% ipython --no-banner

In [1]: import numpy as np

In [2]: import numpy.linalg as la

In [3]: np.set_printoptions(suppress=True, linewidth=100)

In [4]: tidy = lambda a: np.round(a, 3) + 0

In [5]: data = 0.9 ** np.abs(np.subtract.outer(np.arange(3), np.arange(3)))

In [6]: data
Out[6]: 
array([[1.  , 0.9 , 0.81],
       [0.9 , 1.  , 0.9 ],
       [0.81, 0.9 , 1.  ]])

In [7]: np.argsort(-la.norm(data, axis=0).round(6), kind="stable")[:3]
Out[7]: array([1, 0, 2])

In [8]: vals, V = la.eigh(data)

In [9]: vals.sum(), np.trace(data)
Out[9]: (np.float64(3.0), np.float64(3.0))

In [10]: np.abs(V[:, -1]).round(6).argmax()
Out[10]: np.int64(1)

In [11]: tidy(np.abs(V[:, -1]))
Out[11]: array([0.571, 0.59 , 0.571])

In [12]: left, sigma, Vt = la.svd(data)

In [13]: tidy(sigma)
Out[13]: array([2.741, 0.19 , 0.069])

In [14]: other = left[:, :1] @ np.diag(sigma[:1]) @ Vt[:1]

In [15]: tidy(np.abs(data - other).max())
Out[15]: np.float64(0.107)

In [16]: tidy(la.norm(data - other, 2)), tidy(sigma[1])
Out[16]: (np.float64(0.19), np.float64(0.19))

In [17]: C2 = data.T @ data

In [18]: tidy(np.trace(C2)), tidy((data ** 2).sum())
Out[18]: (np.float64(7.552), np.float64(7.552))

In [19]: arr = np.load("case2.npy")

In [20]: tidy(arr)
Out[20]: 
array([[-7.624, -2.577,  0.426, -0.484, -5.9  ],
       [ 0.37 ,  0.495, -4.459, -1.549,  8.794],
       [-8.801, -2.652, -3.379, -1.93 ,  0.609],
       [-3.89 , -0.868, -5.15 , -2.148,  7.278],
       [ 2.19 ,  1.05 , -3.844, -1.179,  8.828],
       [-8.899, -2.703, -3.164, -1.862,  0.132],
       [-8.097, -2.689, -0.122, -0.718, -5.164],
       [ 8.776,  2.64 ,  3.424,  1.944, -0.711],
       [-7.605, -2.161, -4.485, -2.222,  3.527],
       [-4.755, -1.803,  2.617,  0.531, -8.186],
       [-2.328, -0.357, -5.026, -1.974,  8.081],
       [ 8.954,  2.734,  3.003,  1.81 ,  0.213],
       [ 8.791,  2.824,  1.27 ,  1.182,  3.426],
       [-8.722, -2.614, -3.515, -1.972,  0.922],
       [-4.196, -0.969, -5.154, -2.175,  7.082],
       [ 4.607,  1.107,  5.148,  2.207, -6.795],
       [-1.138, -0.731,  4.223,  1.401, -8.853],
       [-3.923, -0.878, -5.151, -2.151,  7.258],
       [-3.649, -0.788, -5.142, -2.125,  7.423],
       [ 7.171,  2.   ,  4.681,  2.256, -4.192],
       [ 7.573,  2.149,  4.502,  2.225, -3.579],
       [-6.512, -2.29 ,  1.435, -0.034, -7.092],
       [ 8.609,  2.563,  3.678,  2.02 , -1.31 ]])

In [21]: left, sigma, Vt = la.svd(arr)

In [22]: np.argmax(sigma[:-1] / (sigma[1:] + 1e-6)) + 1
Out[22]: np.int64(2)

In [23]: other = left[:, :2] @ np.diag(sigma[:2]) @ Vt[:2]

In [24]: tidy(la.norm(arr - other) / la.norm(arr))
Out[24]: np.float64(0.0)
